$ ipython --no-banner

In [1]: import numpy as np

In [2]: np.set_printoptions(suppress=True, linewidth=120)

In [3]: tidy = lambda a: np.round(a, 3) + 0

In [4]: E = np.load("block8.npy")

In [5]: print(tidy(E))
[[ 2.361  2.361 -0.934  6.57   1.212  1.998 -1.785  4.146]
 [ 0.028  0.028  4.066  0.566  0.877 -1.339  1.217 -1.189]
 [-1.335 -1.335  4.052  8.803  3.618  5.52  -2.901  1.567]
 [ 1.358  1.358  0.67   6.172  1.614  2.2   -1.586  2.944]
 [-2.131 -2.131  7.977 -2.118  1.286 -2.273  2.559 -4.691]
 [ 1.425  1.425  1.405  2.831  0.745 -0.339  0.085  1.34 ]
 [ 2.893  2.893 -0.736  2.586 -0.05  -1.257  0.207  2.686]
 [ 0.682  0.682  2.76   1.868  0.876 -0.69   0.566  0.116]
 [-0.179 -0.179  3.419  4.397  1.939  1.637 -0.698  0.519]
 [ 1.621  1.621  1.022  3.188  0.736 -0.17  -0.094  1.715]]

In [6]: Uu, sig, VT = np.linalg.svd(E)

In [7]: V = VT[:(sig > 1e-8).sum()]

In [8]: rng = np.random.default_rng(56771)

In [9]: x0 = E[9] + 4 * E[6] + rng.integers(2) * np.eye(8)[7]

In [10]: print(tidy(x0))
[13.192 13.192 -1.922 13.534  0.537 -5.196  0.733 12.459]

In [11]: tidy(np.linalg.norm(x0 - V.T @ V @ x0))
Out[11]: np.float64(0.0)

In [12]: tidy(np.linalg.norm(E, axis=0))
Out[12]: array([ 5.222,  5.222, 10.989, 14.535,  5.022,  7.151,  4.798,  7.998])

In [13]: tidy(np.linalg.norm(E) ** 2 / np.linalg.norm(E, 2) ** 2)
Out[13]: np.float64(1.66)

In [14]: np.linalg.norm(E, axis=1).argmax()
Out[14]: np.int64(2)

In [15]: tidy(np.linalg.norm(E[6], 1)), tidy(np.linalg.norm(E[6], np.inf))
Out[15]: (np.float64(13.307), np.float64(2.893))

In [16]: tidy(np.linalg.norm(E, axis=1))
Out[16]: array([ 9.001,  4.724, 12.325,  7.802, 10.61 ,  4.065,  5.728,  3.69 ,  6.188,  4.47 ])

In [17]: r = np.linalg.matrix_rank(E)

In [18]: r
Out[18]: np.int64(3)

In [19]: ns = np.linalg.svd(E)[2][r:].T

In [20]: print([int(np.linalg.matrix_rank(E[:, :j + 1])) for j in range(8)])
[1, 1, 2, 3, 3, 3, 3, 3]

In [21]: print(ns.shape)
(8, 5)

In [22]: Uu, sig, VT = np.linalg.svd(E)

In [23]: np.argmax(sig[:-1] / (sig[1:] + 1e-6)) + 1
Out[23]: np.int64(3)

In [24]: tidy(sig)
Out[24]: array([18.203, 12.897,  7.226,  0.   ,  0.   ,  0.   ,  0.   ,  0.   ])

In [25]: M2 = Uu[:, :3] @ np.diag(sig[:3]) @ VT[:3]

In [26]: tidy(M2)
Out[26]: 
array([[ 2.361,  2.361, -0.934,  6.57 ,  1.212,  1.998, -1.785,  4.146],
       [ 0.028,  0.028,  4.066,  0.566,  0.877, -1.339,  1.217, -1.189],
       [-1.335, -1.335,  4.052,  8.803,  3.618,  5.52 , -2.901,  1.567],
       [ 1.358,  1.358,  0.67 ,  6.172,  1.614,  2.2  , -1.586,  2.944],
       [-2.131, -2.131,  7.977, -2.118,  1.286, -2.273,  2.559, -4.691],
       [ 1.425,  1.425,  1.405,  2.831,  0.745, -0.339,  0.085,  1.34 ],
       [ 2.893,  2.893, -0.736,  2.586, -0.05 , -1.257,  0.207,  2.686],
       [ 0.682,  0.682,  2.76 ,  1.868,  0.876, -0.69 ,  0.566,  0.116],
       [-0.179, -0.179,  3.419,  4.397,  1.939,  1.637, -0.698,  0.519],
       [ 1.621,  1.621,  1.022,  3.188,  0.736, -0.17 , -0.094,  1.715]])

In [27]: np.linalg.matrix_rank(E, rtol=0.05)
Out[27]: np.int64(3)
